$ ipython --no-banner

In [1]: import numpy as np

In [2]: from numpy import linalg as LA

In [3]: np.set_printoptions(precision=3, suppress=True, linewidth=100)

In [4]: data = np.array([[4, 5, 6], [7, 8, 9], [10, 11, 12], [13, 14, 15]])

In [5]: data
Out[5]: 
array([[ 4,  5,  6],
       [ 7,  8,  9],
       [10, 11, 12],
       [13, 14, 15]])

In [6]: w1 = np.array([[1, 2, 2, 2, 0, 1], [2, 0, 0, 0, 1, 1], [0, 1, 2, 2, 1, 2]])

In [7]: beta = np.array([2, -2, -2, 3, 3, 1])

In [8]: hid = np.maximum(data @ w1 + beta, 0)

In [9]: (hid > 0).astype(int)
Out[9]: 
array([[1, 1, 1, 1, 1, 1],
       [1, 1, 1, 1, 1, 1],
       [1, 1, 1, 1, 1, 1],
       [1, 1, 1, 1, 1, 1]])

In [10]: hid
Out[10]: 
array([[16, 12, 18, 23, 14, 22],
       [25, 21, 30, 35, 20, 34],
       [34, 30, 42, 47, 26, 46],
       [43, 39, 54, 59, 32, 58]])

In [11]: LA.matrix_rank(hid)
Out[11]: np.int64(2)

In [12]: W2 = np.array([[2, -2], [-1, 3], [-1, 1], [3, -1], [1, 2], [-5, 4]])

In [13]: print(w1 @ W2)
[[-1  8]
 [ 0  2]
 [-6 13]]

In [14]: (hid @ W2).round(6).argmax(axis=1)
Out[14]: array([1, 1, 1, 1])

In [15]: hid @ W2
Out[15]: 
array([[-25, 115],
       [-46, 184],
       [-67, 253],
       [-88, 322]])

In [16]: Uu, s, Vh = LA.svd(data)

In [17]: evecs = Vh[:(s > 1e-8).sum()]

In [18]: rng = np.random.default_rng(9248)

In [19]: x0 = data[0] + 5 * data[2] + rng.integers(2) * np.eye(3)[0]

In [20]: x0
Out[20]: array([54., 60., 66.])

In [21]: np.allclose(evecs.T @ evecs @ x0, x0)
Out[21]: True

In [22]: np.diag(evecs.T @ evecs)
Out[22]: array([0.833, 0.333, 0.833])

In [23]: LA.matrix_rank(np.vstack([data, x0]))
Out[23]: np.int64(2)

In [24]: theta = np.radians(180)

In [25]: Rm = np.eye(3)

In [26]: Rm[0, 0] = Rm[1, 1] = np.cos(theta)

In [27]: Rm[0, 1], Rm[1, 0] = -np.sin(theta), np.sin(theta)

In [28]: Rm.round(3) + 0
Out[28]: 
array([[-1.,  0.,  0.],
       [ 0., -1.,  0.],
       [ 0.,  0.,  1.]])

In [29]: A2 = data @ Rm.T

In [30]: round(LA.det(Rm), 3), np.trace(Rm)
Out[30]: (np.float64(1.0), np.float64(-1.0))

In [31]: A2
Out[31]: 
array([[ -4.,  -5.,   6.],
       [ -7.,  -8.,   9.],
       [-10., -11.,  12.],
       [-13., -14.,  15.]])

In [32]: np.unique(data.round(6), axis=0).shape
Out[32]: (4, 3)

In [33]: data @ LA.pinv(data) @ data
Out[33]: 
array([[ 4.,  5.,  6.],
       [ 7.,  8.,  9.],
       [10., 11., 12.],
       [13., 14., 15.]])

In [34]: K = np.loadtxt("test5.csv", delimiter=",")

In [35]: print(K)
[[-0.446  0.834  0.834]
 [ 0.537 -0.905 -0.905]
 [ 0.08  -0.197 -0.197]
 [-0.345  0.716  0.716]
 [ 0.197 -0.462 -0.462]
 [-0.159  0.38   0.38 ]
 [ 0.119 -0.291 -0.291]
 [ 0.119 -0.291 -0.291]
 [-0.446  0.834  0.834]
 [-0.38   0.762  0.762]
 [ 0.119 -0.291 -0.291]
 [-0.159  0.38   0.38 ]
 [-0.664  0.964  0.964]
 [ 0.641 -0.956 -0.956]
 [ 0.08  -0.197 -0.197]
 [ 0.159 -0.38  -0.38 ]
 [ 0.04  -0.1   -0.1  ]
 [ 0.592 -0.935 -0.935]
 [ 0.31  -0.664 -0.664]
 [ 0.04  -0.1   -0.1  ]]

In [36]: Uu, s, Vh = LA.svd(K)

In [37]: evecs = Vh[:(s > 1e-8).sum()]

In [38]: x0 = K[11] + -3 * K[1] + rng.integers(2) * np.eye(3)[2]

In [39]: x0
Out[39]: array([-1.77 ,  3.095,  3.095])

In [40]: LA.matrix_rank(np.vstack([K, x0]))
Out[40]: np.int64(2)

In [41]: np.allclose(evecs.T @ evecs @ x0, x0)
Out[41]: True

In [42]: print(np.round(evecs.T @ evecs, 3) + 0)
[[1.  0.  0. ]
 [0.  0.5 0.5]
 [0.  0.5 0.5]]

In [43]: print([round(float(x), 3) for x in LA.svd(K, compute_uv=False)[:3]])
[4.158, 0.233, 0.0]

In [44]: LA.cond(K) > 100
Out[44]: np.True_

In [45]: print(np.argsort(-LA.norm(K, axis=0).round(6), kind="stable")[:3])
[1 2 0]

In [46]: feats = np.diag(np.array([5, 0, 1, 3])) + -2 * np.eye(4, k=1) + -2 * np.eye(4, k=-1)

In [47]: print(feats)
[[ 5. -2.  0.  0.]
 [-2.  0. -2.  0.]
 [ 0. -2.  1. -2.]
 [ 0.  0. -2.  3.]]

In [48]: labels = rng.permutation(4)

In [49]: labels
Out[49]: array([2, 1, 0, 3])

In [50]: A2 = feats[labels][:, labels]

In [51]: print(np.allclose(A2, feats))
False

In [52]: print(np.diag(A2))
[1. 0. 5. 3.]

In [53]: round(LA.det(A2), 3), np.round(LA.det(feats[labels]), 3)
Out[53]: (np.float64(-56.0), np.float64(56.0))

In [54]: np.sort(np.abs(LA.eigvals(A2)))
Out[54]: array([1.   , 2.201, 4.348, 5.852])

In [55]: print(np.trace(A2))
9.0

In [56]: labels = rng.permutation(4)

In [57]: A2 = feats[:, labels] * rng.choice([-1, 1], 4)

In [58]: A2
Out[58]: 
array([[-5.,  0.,  0.,  2.],
       [ 2., -2.,  0., -0.],
       [-0.,  1., -2.,  2.],
       [-0., -2.,  3., -0.]])

In [59]: Uu, _, Vh = LA.svd(feats.T @ A2)

In [60]: np.round(Uu @ Vh, 3) + 0
Out[60]: 
array([[-1.,  0.,  0.,  0.],
       [ 0.,  0.,  0., -1.],
       [ 0.,  1.,  0.,  0.],
       [ 0.,  0.,  1.,  0.]])

In [61]: np.round(LA.lstsq(feats, A2)[0], 3) + 0
Out[61]: 
array([[-1.,  0.,  0.,  0.],
       [ 0.,  0.,  0., -1.],
       [ 0.,  1.,  0.,  0.],
       [ 0.,  0.,  1.,  0.]])

In [62]: labels
Out[62]: array([0, 2, 3, 1])

In [63]: x0 = np.array([0, 1, 1, 2])

In [64]: y = feats @ x0

In [65]: y
Out[65]: array([-2., -2., -5.,  4.])

In [66]: print(np.round(LA.solve(feats, -1 * y), 3) + 0)
[ 0. -1. -1. -2.]

In [67]: LA.solve(feats, y + feats[:, 3])
Out[67]: array([0., 1., 1., 3.])

In [68]: LA.solve(feats.T, feats[3])
Out[68]: array([ 0., -0., -0.,  1.])

In [69]: LA.solve(feats, y[:-1])
ValueError: solve1: Input operand 1 has a mismatch in its core dimension 0, with gufunc signature (m,m),(m)->(m) (size 3 is different from 4)


In [70]: np.round(LA.solve(feats, feats[:, 2]), 3) + 0
Out[70]: array([0., 0., 1., 0.])
